$ python3 -q
>>> import numpy as np
>>> from numpy import linalg as LA
>>> np.set_printoptions(precision=2, suppress=True, linewidth=160)
>>> feats = -1 * np.eye(3) + np.ones((3, 3))
>>> feats
array([[0., 1., 1.],
       [1., 0., 1.],
       [1., 1., 0.]])
>>> np.trace(feats @ feats @ feats) // 6
np.float64(1.0)
>>> np.argwhere(np.triu(feats))
array([[0, 1],
       [0, 2],
       [1, 2]])
>>> feats.sum(axis=0)
array([2., 2., 2.])
>>> low = np.diag(feats.sum(axis=1)) - feats
>>> LA.matrix_rank(low)
np.int64(2)
>>> round(LA.det(low[1:, 1:]))
3
>>> vals, vecs = LA.eigh(feats)
>>> np.round(vecs.T @ feats @ vecs, 2) + 0
array([[-1.,  0.,  0.],
       [ 0., -1.,  0.],
       [ 0.,  0.,  2.]])
>>> np.abs(vecs[:, -1])
array([0.58, 0.58, 0.58])
>>> LA.eigvalsh(feats @ feats)
array([1., 1., 4.])
>>> LA.svd(feats, compute_uv=False)
array([2., 1., 1.])
>>> x0 = np.array([6, 1, 5])
>>> rhs = feats @ x0
>>> beta, lr = np.zeros(3), 1 / LA.norm(feats, 2) ** 2
>>> for i in range(40):
...     beta -= lr * feats.T @ (feats @ beta - rhs)
...     if i % 10 == 0: print(i, round(LA.norm(feats @ beta - rhs), 2))
... 
0 2.81
10 0.16
20 0.01
30 0.0
>>> beta
array([6., 1., 5.])
>>> vals, vecs = LA.eig(feats)
>>> np.sort(LA.eigvals(feats.T))
array([-1., -1.,  2.])
>>> np.sort(LA.eigvals(feats @ feats))
array([1., 1., 4.])
>>> round(np.prod(vals), 2)
np.float64(2.0)
>>> np.round(feats @ vecs[:, 0] - vals[0] * vecs[:, 0], 2) + 0
array([0., 0., 0.])
>>> O = feats.astype(float).copy()
>>> for j in range(3):
...     O[:, j] -= O[:, :j] @ (O[:, :j].T @ O[:, j])
...     O[:, j] /= LA.norm(O[:, j])
... 
>>> np.round(O.T @ O, 2) + 0
array([[1., 0., 0.],
       [0., 1., 0.],
       [0., 0., 1.]])
>>> np.round(O.T @ feats, 2) + 0
array([[1.41, 0.71, 0.71],
       [0.  , 1.22, 0.41],
       [0.  , 0.  , 1.15]])
>>> K = np.load("sample6.npy")
>>> K
array([[ 4.1 ,  8.89,  8.92,  5.99,  4.2 ],
       [ 4.12,  8.93,  9.09,  6.2 ,  4.11],
       [ 4.05,  9.04,  9.04,  6.  ,  3.93],
       [ 3.94,  9.06,  8.95,  5.93,  3.94],
       [ 4.04,  9.02,  9.05,  5.9 ,  3.96],
       [ 3.91,  8.84,  9.04,  6.07,  3.99],
       [ 4.05,  8.96,  9.07,  6.07,  3.89],
       [ 3.95,  8.91,  8.89,  6.08,  3.99],
       [ 4.07,  8.83,  9.02,  5.8 ,  3.99],
       [ 3.95,  9.  ,  8.96,  5.76,  4.13],
       [ 3.88,  8.97,  9.04,  6.08,  3.8 ],
       [ 3.98,  9.07,  8.99,  6.03,  3.95],
       [ 9.16,  4.98,  1.79,  0.02,  4.9 ],
       [ 9.16,  4.85,  1.84, -0.01,  4.86],
       [ 8.9 ,  4.88,  1.93, -0.11,  4.9 ],
       [ 9.11,  5.01,  1.94,  0.11,  5.04],
       [ 9.11,  4.9 ,  2.07, -0.02,  4.93],
       [ 9.03,  4.9 ,  1.84,  0.  ,  5.18],
       [ 9.02,  4.87,  1.99,  0.04,  4.81],
       [ 8.99,  5.14,  2.05, -0.12,  5.12],
       [ 9.04,  5.11,  1.82,  0.02,  5.  ],
       [ 9.09,  4.91,  2.03,  0.1 ,  4.89],
       [ 8.99,  5.04,  1.97, -0.05,  5.11],
       [ 8.95,  5.03,  2.1 , -0.18,  5.03]])
>>> x0 = np.array([0, 1, 2, 1, 2])
>>> rhs = K @ x0
>>> np.round(LA.solve(K.T @ K, K.T @ rhs), 2) + 0
array([0., 1., 2., 1., 2.])
>>> np.round(LA.lstsq(K, rhs)[0], 2) + 0
array([0., 1., 2., 1., 2.])
>>> rng = np.random.default_rng(16374)
>>> rhs = rhs + 0.02 * rng.normal(size=24)
>>> rhs
array([41.11, 41.56, 40.97, 40.78, 40.94, 40.97, 40.94, 40.74, 40.61, 40.96, 40.71, 40.98, 18.36, 18.27, 18.42, 19.06, 18.9 , 18.92, 18.53, 19.33, 18.76,
       18.86, 19.17, 19.11])
>>> beta, *_ = LA.lstsq(K, rhs)
>>> round(float(LA.norm(rhs - K @ beta)), 2)
0.09
>>> D = LA.norm(K[:, None] - K[None], axis=-1)
>>> D.shape
(24, 24)
>>> D.mean(axis=1).argmax()
np.int64(10)
>>> D[12].round(6).argsort(kind="stable")[:4]
array([12, 13, 20, 15])
>>> LA.matrix_rank(D ** 2)
np.int64(7)
>>> np.unravel_index(D.round(6).argmax(), D.shape)
(np.int64(10), np.int64(13))
>>> np.flatnonzero(D[12] < D.mean() / 2)
array([12, 13, 14, 15, 16, 17, 18, 19, 20, 21, 22, 23])
>>> proj = K @ LA.solve(K.T @ K, K.T)
>>> np.round(LA.eigvalsh(proj), 2) + 0
array([0., 0., 0., 0., 0., 0., 0., 0., 0., 0., 0., 0., 0., 0., 0., 0., 0., 0., 0., 1., 1., 1., 1., 1.])
>>> np.allclose(proj @ proj, proj)
True
>>> LA.cond(K) > 100
np.True_
>>> round(float(LA.norm(K, 2) / LA.norm(K)), 2)
0.92
>>> [round(float(x), 2) for x in LA.svd(K, compute_uv=False)[:3]]
[60.92, 25.72, 0.58]
>>> C = K[[22, 19]].astype(float)
>>> for _ in range(3):
...     z = LA.norm(K[:, None] - C, axis=-1).argmin(axis=1)
...     C = np.array([K[z == j].mean(axis=0) for j in range(2)])
... 
>>> z
array([1, 1, 1, 1, 1, 1, 1, 1, 1, 1, 1, 1, 0, 0, 0, 0, 0, 0, 0, 0, 0, 0, 0, 0])
>>> C[1] - C[0]
array([-5.04,  3.99,  7.06,  6.01, -0.99])
>>> C
array([[ 9.05,  4.97,  1.95, -0.02,  4.98],
       [ 4.  ,  8.96,  9.  ,  5.99,  3.99]])
>>> np.bincount(z)
array([12, 12])
>>> np.abs(C[1] - C[0]).argmax()
np.int64(2)
>>> arr = np.load("x.npy")
>>> arr
array([[4., 1., 1., 1., 1.],
       [1., 4., 1., 1., 1.],
       [1., 1., 4., 1., 1.],
       [1., 1., 1., 4., 1.],
       [1., 1., 1., 1., 4.]])
>>> vals, vecs = LA.eigh(arr)
>>> vals.sum(), np.trace(arr)
(np.float64(20.0), np.float64(20.0))
>>> np.abs(vecs[:, -1]).round(6).argmax()
np.int64(0)
>>> (vals > 1e-8).sum(), (vals < -1e-8).sum()
(np.int64(5), np.int64(0))
>>> LA.eigvalsh(arr @ arr)
array([ 9.,  9.,  9.,  9., 64.])
>>> np.round(vecs.T @ vecs, 2) + 0
array([[1., 0., 0., 0., 0.],
       [0., 1., 0., 0., 0.],
       [0., 0., 1., 0., 0.],
       [0., 0., 0., 1., 0.],
       [0., 0., 0., 0., 1.]])
>>> LA.eigvalsh(arr + 2 * np.eye(5))
array([ 5.,  5.,  5.,  5., 10.])
